% python3 -q
>>> import numpy as np
>>> np.set_printoptions(suppress=True, linewidth=140)
>>> def rnd(a):
...     return np.round(a, 1) + 0
... 
>>> M = np.load("run5.npy")
>>> print(M)
[[ 0  0  0  0]
 [ 0  1  3  0]
 [ 0 -2 -2  0]
 [ 0  0  0 -4]]
>>> print(rnd(np.linalg.det(2 * M)), rnd(np.linalg.det(M)))
0.0 0.0
>>> print(rnd(np.poly(M)))
[ 1.  5.  8. 16.  0.]
>>> print(np.einsum("ii->", M))
-5
>>> print(np.einsum("ij,ji->", M, M))
9
>>> print(np.kron(np.eye(2, dtype=int), M))
[[ 0  0  0  0  0  0  0  0]
 [ 0  1  3  0  0  0  0  0]
 [ 0 -2 -2  0  0  0  0  0]
 [ 0  0  0 -4  0  0  0  0]
 [ 0  0  0  0  0  0  0  0]
 [ 0  0  0  0  0  1  3  0]
 [ 0  0  0  0  0 -2 -2  0]
 [ 0  0  0  0  0  0  0 -4]]
>>> Y = np.array([[0, 1], [2, -1]])
>>> C = np.kron(Y, M)
>>> print(C.shape)
(8, 8)
>>> print(rnd(np.linalg.norm(C, 2)), rnd(np.linalg.norm(Y, 2) * np.linalg.norm(M, 2)))
9.5 9.5
>>> print(C)
[[ 0  0  0  0  0  0  0  0]
 [ 0  0  0  0  0  1  3  0]
 [ 0  0  0  0  0 -2 -2  0]
 [ 0  0  0  0  0  0  0 -4]
 [ 0  0  0  0  0  0  0  0]
 [ 0  2  6  0  0 -1 -3  0]
 [ 0 -4 -4  0  0  2  2  0]
 [ 0  0  0 -8  0  0  0  4]]
>>> def softmax(z):
...     e = np.exp(z - z.max(axis=-1, keepdims=True))
...     return e / e.sum(axis=-1, keepdims=True)
... 
>>> print(rnd(softmax(C).sum(axis=1)))
[1. 1. 1. 1. 1. 1. 1. 1.]
>>> print(rnd(softmax(C[2] + -1)))
[0.2 0.2 0.2 0.2 0.2 0.  0.  0.2]
>>> print(rnd(softmax(10 * C[2])))
[0.2 0.2 0.2 0.2 0.2 0.  0.  0.2]
>>> print(rnd(softmax(C[2])))
[0.2 0.2 0.2 0.2 0.2 0.  0.  0.2]
>>> att = C @ C.T / np.sqrt(8)
>>> print(rnd(softmax(att)))
[[0.1 0.1 0.1 0.1 0.1 0.1 0.1 0.1]
 [0.  0.6 0.  0.  0.  0.  0.3 0. ]
 [0.  0.  0.4 0.  0.  0.4 0.  0. ]
 [0.  0.  0.  1.  0.  0.  0.  0. ]
 [0.1 0.1 0.1 0.1 0.1 0.1 0.1 0.1]
 [0.  0.  0.  0.  0.  1.  0.  0. ]
 [0.  0.  0.  0.  0.  0.  1.  0. ]
 [0.  0.  0.  0.  0.  0.  0.  1. ]]
>>> print(rnd(softmax(att + np.triu(np.full(att.shape, -np.inf), 1))))
[[1.  0.  0.  0.  0.  0.  0.  0. ]
 [0.  1.  0.  0.  0.  0.  0.  0. ]
 [0.1 0.  0.9 0.  0.  0.  0.  0. ]
 [0.  0.  0.  1.  0.  0.  0.  0. ]
 [0.2 0.2 0.2 0.2 0.2 0.  0.  0. ]
 [0.  0.  0.  0.  0.  1.  0.  0. ]
 [0.  0.  0.  0.  0.  0.  1.  0. ]
 [0.  0.  0.  0.  0.  0.  0.  1. ]]
>>> K = np.load("w.npy")
>>> print(K)
[[ 3.5  2.8]
 [ 0.  -0.2]
 [ 1.   1. ]]
>>> vec = np.array([2, 9])
>>> rhs = K @ vec
>>> print(rnd(np.linalg.lstsq(K, rhs)[0]))
[2. 9.]
>>> rng = np.random.default_rng(39)
>>> rhs = rhs + 0.1 * rng.normal(size=3)
>>> print(rnd(rhs))
[32.2 -1.8 11. ]
>>> b, *_ = np.linalg.lstsq(K, rhs)
>>> print(rnd(K.T @ (rhs - K @ b)))
[0. 0.]
>>> print(rnd(b))
[2. 9.]
>>> vec = np.array([-2, -2])
>>> h1 = np.maximum(K @ vec, 0)
>>> print(rnd(K.T @ h1))
[ 0.  -0.1]
>>> print(np.flatnonzero(h1 > 1e-9))
[1]
>>> Y = np.c_[K[:, :1] @ np.array([[-1]]), np.array([-4, -7, 7])]
>>> print(Y)
[[-3.5 -4. ]
 [ 0.  -7. ]
 [-1.   7. ]]
>>> print(np.linalg.matrix_rank(np.c_[K, Y]))
3
>>> print(rnd(np.linalg.norm(np.linalg.qr(K)[0].T @ Y, axis=0) ** 2 / ((Y ** 2).sum(axis=0) + 1e-12)))
[1. 1.]
>>> feats = np.loadtxt("x.csv", delimiter=",")
>>> print(feats)
[[1.  0.2 0.  0. ]
 [0.2 1.  0.2 0. ]
 [0.  0.2 1.  0.2]
 [0.  0.  0.2 1. ]]
>>> Y = np.linalg.inv(feats)
>>> print((np.abs(Y) > 1e-9).astype(int))
[[1 1 1 1]
 [1 1 1 1]
 [1 1 1 1]
 [1 1 1 1]]
>>> print(rnd(np.linalg.det(feats) * Y))
[[ 0.9 -0.2  0.   0. ]
 [-0.2  1.  -0.2  0. ]
 [ 0.  -0.2  1.  -0.2]
 [ 0.   0.  -0.2  0.9]]
>>> vec = np.ones(4)
>>> for _ in range(3):
...     vec = feats @ vec
...     vec /= np.linalg.norm(vec)
...     print(round(vec @ feats @ vec, 1))
... 
1.3
1.3
1.3
>>> print(rnd(vec))
[0.4 0.6 0.6 0.4]
>>> L = np.linalg.cholesky(feats)
>>> print(rnd(np.prod(np.diag(L)) ** 2), rnd(np.linalg.det(feats)))
0.9 0.9
>>> print(feats / np.sqrt(np.outer(np.diag(feats), np.diag(feats))))
[[1.  0.2 0.  0. ]
 [0.2 1.  0.2 0. ]
 [0.  0.2 1.  0.2]
 [0.  0.  0.2 1. ]]
>>> print(rnd(np.diag(L) ** 2))
[1. 1. 1. 1.]
>>> A = np.eye(4, dtype=int)[rng.permutation(4)] * np.array([2, 3, -2, 0])
>>> print(A)
[[ 2  0  0  0]
 [ 0  0 -2  0]
 [ 0  0  0  0]
 [ 0  3  0  0]]
>>> O = feats.astype(float).copy()
>>> for j in range(4):
...     O[:, j] -= O[:, :j] @ (O[:, :j].T @ O[:, j])
...     O[:, j] /= np.linalg.norm(O[:, j])
... 
>>> print(rnd(O.T @ O))
[[1. 0. 0. 0.]
 [0. 1. 0. 0.]
 [0. 0. 1. 0.]
 [0. 0. 0. 1.]]
>>> print(rnd(O))
[[ 1.  -0.2  0.   0. ]
 [ 0.2  1.  -0.2  0. ]
 [ 0.   0.2  1.  -0.2]
 [ 0.   0.   0.2  1. ]]
>>> J = np.load("out6.npy")
>>> print(J)
[[2 0 0 0]
 [0 1 0 0]
 [0 0 3 0]
 [0 0 0 3]]
>>> print(rnd(np.linalg.det(J)))
18.0
>>> print(rnd(np.sort(np.abs(np.linalg.eigvals(J)))))
[1. 2. 3. 3.]
>>> print(np.allclose(J @ J.T, J.T @ J))
True
>>> print(np.trace(J))
9
>>> print(np.poly(J))
[  1.  -9.  29. -39.  18.]
>>> print(rnd(np.linalg.det(J[::-1])))
18.0
>>> print(rnd(np.linalg.det(2 * J)), rnd(np.linalg.det(J)))
288.0 18.0
>>> print(rnd(np.linalg.det(J.T)))
18.0
>>> print(np.einsum("ii->", J))
9
>>> print([int(np.linalg.matrix_rank(np.linalg.matrix_power(J, p))) for p in range(1, 5)])
[4, 4, 4, 4]
>>> print(rnd(np.sort(np.linalg.eigvals(J))))
[1. 2. 3. 3.]
>>> w1 = np.array([[2, 4, 5], [-1, 4, 2], [-4, 0, 4], [5, -3, -4]])
>>> b = np.array([2, 0, 1])
>>> H = np.maximum(A @ w1 + b, 0)
>>> print(rnd((H > 0).mean(axis=0)))
[0.8 0.5 0.8]
>>> C = np.array([[1, 1, -1], [-1, -1, -2], [0, -1, 2]])
>>> print(w1 @ C)
[[-2 -7  0]
 [-5 -7 -3]
 [-4 -8 12]
 [ 8 12 -7]]
>>> print((H @ C).round(6).argmax(axis=1))
[2 0 0 2]
>>> print(np.flatnonzero(np.linalg.matrix_power((J != 0) + (J.T != 0) + np.eye(4), 4)[3]))
[3]
>>> print((J != 0).astype(int))
[[1 0 0 0]
 [0 1 0 0]
 [0 0 1 0]
 [0 0 0 1]]
